$ python -q
>>> import numpy as np
>>> from numpy import linalg as LA
>>> np.set_printoptions(precision=3, suppress=True, linewidth=100, sign=" ")
>>> def rd(a):
...     return np.round(a, 3) + 0
... 
>>> F = np.vander(np.arange(3) - 1, 3, increasing=True)
>>> F
array([[ 1, -1,  1],
       [ 1,  0,  0],
       [ 1,  1,  1]])
>>> rd(LA.det(F))
np.float64(2.0)
>>> Q = F.astype(float).copy()
>>> for j in range(3):
...     Q[:, j] -= Q[:, :j] @ (Q[:, :j].T @ Q[:, j])
...     Q[:, j] /= LA.norm(Q[:, j])
... 
>>> rd(Q.T @ Q)
array([[ 1.,  0.,  0.],
       [ 0.,  1.,  0.],
       [ 0.,  0.,  1.]])
>>> def softmax(z):
...     e = np.exp(z - z.max(axis=-1, keepdims=True))
...     return e / e.sum(axis=-1, keepdims=True)
... 
>>> rd(softmax(10 * F[1]))
array([ 1.,  0.,  0.])
>>> rd(softmax(F[1]))
array([ 0.576,  0.212,  0.212])
>>> scores = F @ F.T / np.sqrt(3)
>>> rd(softmax(scores)[1] @ F)
array([ 1.   ,  0.   ,  0.667])
>>> rd(softmax(scores + np.triu(np.full(scores.shape, -np.inf), 1)))
array([[ 1.   ,  0.   ,  0.   ],
       [ 0.5  ,  0.5  ,  0.   ],
       [ 0.193,  0.193,  0.613]])
>>> C2 = F.T @ F
>>> np.diag(C2)
array([ 3,  2,  2])
>>> np.allclose(C2, C2.T)
True
>>> x = np.array([-1, -2, 0])
>>> y = F @ x
>>> beta, lr = np.zeros(3), 1 / LA.norm(F, 2) ** 2
>>> for i in range(50):
...     beta -= lr * F.T @ (F @ beta - y)
...     if i % 10 == 0: print(i, round(LA.norm(F @ beta - y), 3))
... 
0 1.63
10 0.134
20 0.049
30 0.018
40 0.006
>>> rd(LA.cond(F))
np.float64(3.226)
>>> rd(beta)
array([-0.998, -2.   , -0.003])
>>> J = np.load("block14.npy")
>>> J
array([[ 0,  0,  1],
       [ 0,  0,  0],
       [ 1,  0,  0]])
>>> # symmetric, so the eigenvalues are real
>>> vals, V = LA.eigh(J)
>>> x = np.array([-7, -7, 7])
>>> x @ J @ x
np.int64(-98)
>>> rd(V * np.maximum(vals, 0) @ V.T)
array([[ 0.5,  0. ,  0.5],
       [ 0. ,  0. ,  0. ],
       [ 0.5,  0. ,  0.5]])
>>> rd(LA.eigvalsh(J[1:, 1:]))
array([ 0.,  0.])
>>> W = np.array([[2, 0, 2], [1, 0, 1], [1, 1, 2]])
>>> beta = np.array([1, 0, 0])
>>> H = np.maximum(J @ W + beta, 0)
>>> rd((H > 0).mean(axis=0))
array([ 1.   ,  0.333,  0.667])
>>> H
array([[ 2,  1,  2],
       [ 1,  0,  0],
       [ 3,  0,  2]])
>>> (H > 0).astype(int)
array([[ 1,  1,  1],
       [ 1,  0,  0],
       [ 1,  0,  1]])
>>> cent = np.array([[-3, -4], [5, -2], [-5, -4]])
>>> W @ cent
array([[-16, -16],
       [ -8,  -8],
       [ -8, -14]])
>>> H @ cent
array([[-11, -18],
       [ -3,  -4],
       [-19, -20]])
